$ ipython --no-banner

In [1]: import numpy as np

In [2]: import numpy.linalg as la

In [3]: np.set_printoptions(precision=2, suppress=True, linewidth=140, floatmode="fixed")

In [4]: rd = lambda a: np.round(a, 2) + 0

In [5]: f = np.array([3, 1, 2])

In [6]: W0 = -3 * np.eye(3) + np.outer(f, f)

In [7]: print(W0)
[[ 6.00  3.00  6.00]
 [ 3.00 -2.00  2.00]
 [ 6.00  2.00  1.00]]

In [8]: B = np.array([[1, 1], [2, 0], [0, 0]])

In [9]: print(np.einsum("ij,ij->i", W0, W0))
[81.00 17.00 41.00]

In [10]: np.einsum("ij,ij->", W0, B)
ValueError: operands could not be broadcast together with remapped shapes [original->remapped]: (3,3)->(3,3) (3,2)->(3,2) 


In [11]: print(np.einsum("ik,kj->ij", W0, B))
[[12.00  6.00]
 [-1.00  3.00]
 [10.00  6.00]]

In [12]: print([round(float(la.det(W0[:i, :i])), 2) + 0 for i in range(1, 4)])
[6.0, -21.0, 99.0]

In [13]: print(rd(la.eigvalsh(W0).min()))
-3.0

In [14]: evals, evecs = la.eigh(W0)

In [15]: vec = np.array([1, 2, -3])

In [16]: print(rd(evecs * np.maximum(evals, 0) @ evecs.T))
[[7.07 2.36 4.71]
 [2.36 0.79 1.57]
 [4.71 1.57 3.14]]

In [17]: print(np.abs(W0).sum(axis=1).max(), np.abs(evals).max())
15.0 11.0

In [18]: mat = np.array([[1.0, 0.7, 0.49], [0.7, 1.0, 0.7], [0.49, 0.7, 1.0]])

In [19]: vec = np.ones(3)

In [20]: for _ in range(5):
    ...:     vec = mat @ vec
    ...:     vec /= la.norm(vec)
    ...:     print(round(vec @ mat @ vec, 2))
    ...: 
2.26
2.26
2.26
2.26
2.26

In [21]: print(rd(vec))
[0.56 0.62 0.56]

In [22]: Lm = la.cholesky(mat)

In [23]: print(la.eigvalsh(mat).min() > 0)
True

In [24]: evals, evecs = la.eig(mat)

In [25]: print(rd(mat @ evecs[:, 0] - evals[0] * evecs[:, 0]))
[0.00 0.00 0.00]

In [26]: print(rd(np.sort(la.eigvals(la.inv(mat)))))
[0.44 1.96 4.44]

In [27]: print(rd(np.sort(la.eigvals(mat @ mat))))
[0.05 0.26 5.13]

In [28]: print(rd(np.prod(evals)))
0.26

In [29]: print(rd(np.sort(la.eigvals(mat.T))))
[0.23 0.51 2.26]

In [30]: feats = np.load("x.npy")

In [31]: print(feats)
[[5.00 0.00 0.00 1.00]
 [0.00 1.00 0.00 3.00]
 [0.00 3.00 0.00 0.00]
 [0.00 3.00 0.00 3.00]]

In [32]: print(rd(la.svd(feats, compute_uv=False)))
[5.72 4.90 2.51 0.00]

In [33]: print(feats - feats[0])
[[ 0.00  0.00  0.00  0.00]
 [-5.00  1.00  0.00  2.00]
 [-5.00  3.00  0.00 -1.00]
 [-5.00  3.00  0.00  2.00]]

In [34]: print(feats.sum(axis=0))
[5.00 7.00 0.00 7.00]

In [35]: la.rank(feats)
AttributeError: module 'numpy.linalg' has no attribute 'rank'


In [36]: print(feats.shape)
(4, 4)

In [37]: print(feats.mean(axis=0))
[1.25 1.75 0.00 1.75]

In [38]: print(np.diff(feats, axis=0))
[[-5.00  1.00  0.00  2.00]
 [ 0.00  2.00  0.00 -3.00]
 [ 0.00  0.00  0.00  3.00]]
